% ipython --no-banner

In [1]: import numpy as np

In [2]: from numpy import linalg as LA

In [3]: np.set_printoptions(suppress=True, linewidth=100)

In [4]: M = np.load("sample10.npy")

In [5]: M
Out[5]: 
array([[1, 0, 0, 0, 0, 0, 0, 0],
       [3, 1, 0, 0, 0, 0, 0, 0],
       [3, 3, 1, 0, 0, 0, 0, 0],
       [1, 1, 0, 1, 0, 0, 0, 0],
       [1, 3, 3, 2, 1, 0, 0, 0],
       [0, 1, 3, 1, 3, 1, 0, 0],
       [1, 1, 3, 0, 0, 2, 1, 0],
       [3, 3, 0, 3, 3, 3, 3, 1]])

In [6]: # triangular

In [7]: np.round(np.sort(np.abs(LA.eigvals(M))), 3)
Out[7]: array([1., 1., 1., 1., 1., 1., 1., 1.])

In [8]: np.round(LA.det(M), 3)
Out[8]: np.float64(1.0)

In [9]: np.trace(M)
Out[9]: np.int64(8)

In [10]: (M - M.T) / 2
Out[10]: 
array([[ 0. , -1.5, -1.5, -0.5, -0.5,  0. , -0.5, -1.5],
       [ 1.5,  0. , -1.5, -0.5, -1.5, -0.5, -0.5, -1.5],
       [ 1.5,  1.5,  0. ,  0. , -1.5, -1.5, -1.5,  0. ],
       [ 0.5,  0.5,  0. ,  0. , -1. , -0.5,  0. , -1.5],
       [ 0.5,  1.5,  1.5,  1. ,  0. , -1.5,  0. , -1.5],
       [ 0. ,  0.5,  1.5,  0.5,  1.5,  0. , -1. , -1.5],
       [ 0.5,  0.5,  1.5,  0. ,  0. ,  1. ,  0. , -1.5],
       [ 1.5,  1.5,  0. ,  1.5,  1.5,  1.5,  1.5,  0. ]])

In [11]: (M + M.T) / 2
Out[11]: 
array([[1. , 1.5, 1.5, 0.5, 0.5, 0. , 0.5, 1.5],
       [1.5, 1. , 1.5, 0.5, 1.5, 0.5, 0.5, 1.5],
       [1.5, 1.5, 1. , 0. , 1.5, 1.5, 1.5, 0. ],
       [0.5, 0.5, 0. , 1. , 1. , 0.5, 0. , 1.5],
       [0.5, 1.5, 1.5, 1. , 1. , 1.5, 0. , 1.5],
       [0. , 0.5, 1.5, 0.5, 1.5, 1. , 1. , 1.5],
       [0.5, 0.5, 1.5, 0. , 0. , 1. , 1. , 1.5],
       [1.5, 1.5, 0. , 1.5, 1.5, 1.5, 1.5, 1. ]])

In [12]: np.round(np.sort(LA.eigvals(M)), 3)
Out[12]: array([1., 1., 1., 1., 1., 1., 1., 1.])

In [13]: np.prod(np.diag(M)), round(LA.det(M), 3)
Out[13]: (np.int64(1), np.float64(1.0))

In [14]: M @ M
Out[14]: 
array([[ 1,  0,  0,  0,  0,  0,  0,  0],
       [ 6,  1,  0,  0,  0,  0,  0,  0],
       [15,  6,  1,  0,  0,  0,  0,  0],
       [ 5,  2,  0,  1,  0,  0,  0,  0],
       [22, 17,  6,  4,  1,  0,  0,  0],
       [16, 21, 15,  8,  6,  1,  0,  0],
       [14, 13, 12,  2,  6,  4,  1,  0],
       [24, 24, 27, 15, 15, 12,  6,  1]])

In [15]: LA.matrix_rank(M - M[0, 0] * np.eye(8))
Out[15]: np.int64(6)

In [16]: round(LA.norm(M, 2) / LA.norm(M), 3)
Out[16]: np.float64(0.809)

In [17]: LA.cond(M) > 100
Out[17]: np.True_

In [18]: np.argsort(-LA.norm(M, axis=0).round(6), kind="stable")[:3]
Out[18]: array([0, 1, 2])

In [19]: [round(float(x), 3) for x in LA.svd(M, compute_uv=False)[:3]]
Out[19]: [9.871, 4.717, 4.265]

In [20]: LA.matrix_rank(M, rtol=0.1)
Out[20]: np.int64(5)

In [21]: feats = np.maximum(np.array([[2],
    ...:     [0],
    ...:     [0],
    ...:     [-2],
    ...:     [3],
    ...:     [-3],
    ...:     [-2],
    ...:     [1],
    ...:     [3],
    ...:     [-3],
    ...:     [0],
    ...:     [-1],
    ...:     [3],
    ...:     [0],
    ...:     [-3],
    ...:     [0],
    ...:     [0],
    ...:     [-3],
    ...:     [-3],
    ...:     [-1],
    ...:     [2],
    ...:     [1],
    ...:     [2],
    ...:     [0]]) @ np.array([[3, 3, 1, -3, 0]]) + np.array([2, 4, 5, 3, 2]), 0)

In [22]: feats
Out[22]: 
array([[ 8, 10,  7,  0,  2],
       [ 2,  4,  5,  3,  2],
       [ 2,  4,  5,  3,  2],
       [ 0,  0,  3,  9,  2],
       [11, 13,  8,  0,  2],
       [ 0,  0,  2, 12,  2],
       [ 0,  0,  3,  9,  2],
       [ 5,  7,  6,  0,  2],
       [11, 13,  8,  0,  2],
       [ 0,  0,  2, 12,  2],
       [ 2,  4,  5,  3,  2],
       [ 0,  1,  4,  6,  2],
       [11, 13,  8,  0,  2],
       [ 2,  4,  5,  3,  2],
       [ 0,  0,  2, 12,  2],
       [ 2,  4,  5,  3,  2],
       [ 2,  4,  5,  3,  2],
       [ 0,  0,  2, 12,  2],
       [ 0,  0,  2, 12,  2],
       [ 0,  1,  4,  6,  2],
       [ 8, 10,  7,  0,  2],
       [ 5,  7,  6,  0,  2],
       [ 8, 10,  7,  0,  2],
       [ 2,  4,  5,  3,  2]])

In [23]: rng = np.random.default_rng(45172)

In [24]: z = rng.permutation(5)

In [25]: out = feats[:, z] * rng.choice([-1, 1], 5)

In [26]: out
Out[26]: 
array([[ 10,   7,  -8,   2,   0],
       [  4,   5,  -2,   2,  -3],
       [  4,   5,  -2,   2,  -3],
       [  0,   3,   0,   2,  -9],
       [ 13,   8, -11,   2,   0],
       [  0,   2,   0,   2, -12],
       [  0,   3,   0,   2,  -9],
       [  7,   6,  -5,   2,   0],
       [ 13,   8, -11,   2,   0],
       [  0,   2,   0,   2, -12],
       [  4,   5,  -2,   2,  -3],
       [  1,   4,   0,   2,  -6],
       [ 13,   8, -11,   2,   0],
       [  4,   5,  -2,   2,  -3],
       [  0,   2,   0,   2, -12],
       [  4,   5,  -2,   2,  -3],
       [  4,   5,  -2,   2,  -3],
       [  0,   2,   0,   2, -12],
       [  0,   2,   0,   2, -12],
       [  1,   4,   0,   2,  -6],
       [ 10,   7,  -8,   2,   0],
       [  7,   6,  -5,   2,   0],
       [ 10,   7,  -8,   2,   0],
       [  4,   5,  -2,   2,  -3]])

In [27]: Uu, _, Vt = LA.svd(feats.T @ out)

In [28]: np.round(LA.lstsq(feats, out)[0], 3) + 0
Out[28]: 
array([[ 0.,  0., -1.,  0.,  0.],
       [ 1.,  0.,  0.,  0.,  0.],
       [ 0.,  1.,  0.,  0.,  0.],
       [ 0.,  0.,  0.,  0., -1.],
       [ 0.,  0.,  0.,  1.,  0.]])

In [29]: u, v = feats[21], feats[4]

In [30]: u @ u
Out[30]: np.int64(114)

In [31]: u @ v
Out[31]: np.int64(198)

In [32]: pr = (u @ v) / (u @ u) * u

In [33]: np.outer(u, v)
Out[33]: 
array([[55, 65, 40,  0, 10],
       [77, 91, 56,  0, 14],
       [66, 78, 48,  0, 12],
       [ 0,  0,  0,  0,  0],
       [22, 26, 16,  0,  4]])

In [34]: np.round((v - pr) @ u, 3)
Out[34]: np.float64(-0.0)

In [35]: LA.matrix_rank(np.outer(u, v))
Out[35]: np.int64(1)

In [36]: np.round(v - pr, 3)
Out[36]: array([ 2.316,  0.842, -2.421,  0.   , -1.474])

In [37]: out = np.c_[feats[:, :1] @ np.array([[2]]), np.array([0, 1, 0, 2, 1, 2, 2, 1, 0, 0, 0, 0, 2, 0, 1, 0, 1, 1, 0, 0, 0, 1, 2, 0])]

In [38]: out
Out[38]: 
array([[16,  0],
       [ 4,  1],
       [ 4,  0],
       [ 0,  2],
       [22,  1],
       [ 0,  2],
       [ 0,  2],
       [10,  1],
       [22,  0],
       [ 0,  0],
       [ 4,  0],
       [ 0,  0],
       [22,  2],
       [ 4,  0],
       [ 0,  1],
       [ 4,  0],
       [ 4,  1],
       [ 0,  1],
       [ 0,  0],
       [ 0,  0],
       [16,  0],
       [10,  1],
       [16,  2],
       [ 4,  0]])

In [39]: np.round(LA.norm(LA.qr(feats)[0].T @ out, axis=0) ** 2 / ((out ** 2).sum(axis=0) + 1e-12), 3)
Out[39]: array([1.   , 0.596])

In [40]: np.round(LA.norm(out - feats @ LA.lstsq(feats, out)[0], axis=0), 3) + 0
Out[40]: array([0.   , 3.304])

In [41]: LA.matrix_rank(np.c_[feats, out])
Out[41]: np.int64(6)

In [42]: q, evecs = LA.qr(feats[:, :4])[0], LA.qr(feats[:, 4:])[0]

In [43]: sv = LA.svd(q.T @ evecs, compute_uv=False)

In [44]: (sv > 0.9).sum()
Out[44]: np.int64(1)

In [45]: sv.round(3)
Out[45]: array([0.999])

In [46]: np.round(np.degrees(np.arccos(sv.clip(0, 1))), 3)
Out[46]: array([1.897])

In [47]: proj = feats @ LA.solve(feats.T @ feats, feats.T)

In [48]: np.round(proj @ feats[:, 3], 3) + 0
Out[48]: 
array([ 0.,  3.,  3.,  9.,  0., 12.,  9.,  0.,  0., 12.,  3.,  6.,  0.,  3., 12.,  3.,  3., 12.,
       12.,  6.,  0.,  0.,  0.,  3.])

In [49]: np.round(np.diag(proj), 3)
Out[49]: 
array([0.126, 0.129, 0.129, 0.328, 0.281, 0.196, 0.328, 0.368, 0.281, 0.196, 0.129, 0.253, 0.281,
       0.129, 0.196, 0.129, 0.129, 0.196, 0.196, 0.253, 0.126, 0.368, 0.126, 0.129])

In [50]: np.round(LA.eigvalsh(proj), 3) + 0
Out[50]: 
array([0., 0., 0., 0., 0., 0., 0., 0., 0., 0., 0., 0., 0., 0., 0., 0., 0., 0., 0., 1., 1., 1., 1.,
       1.])
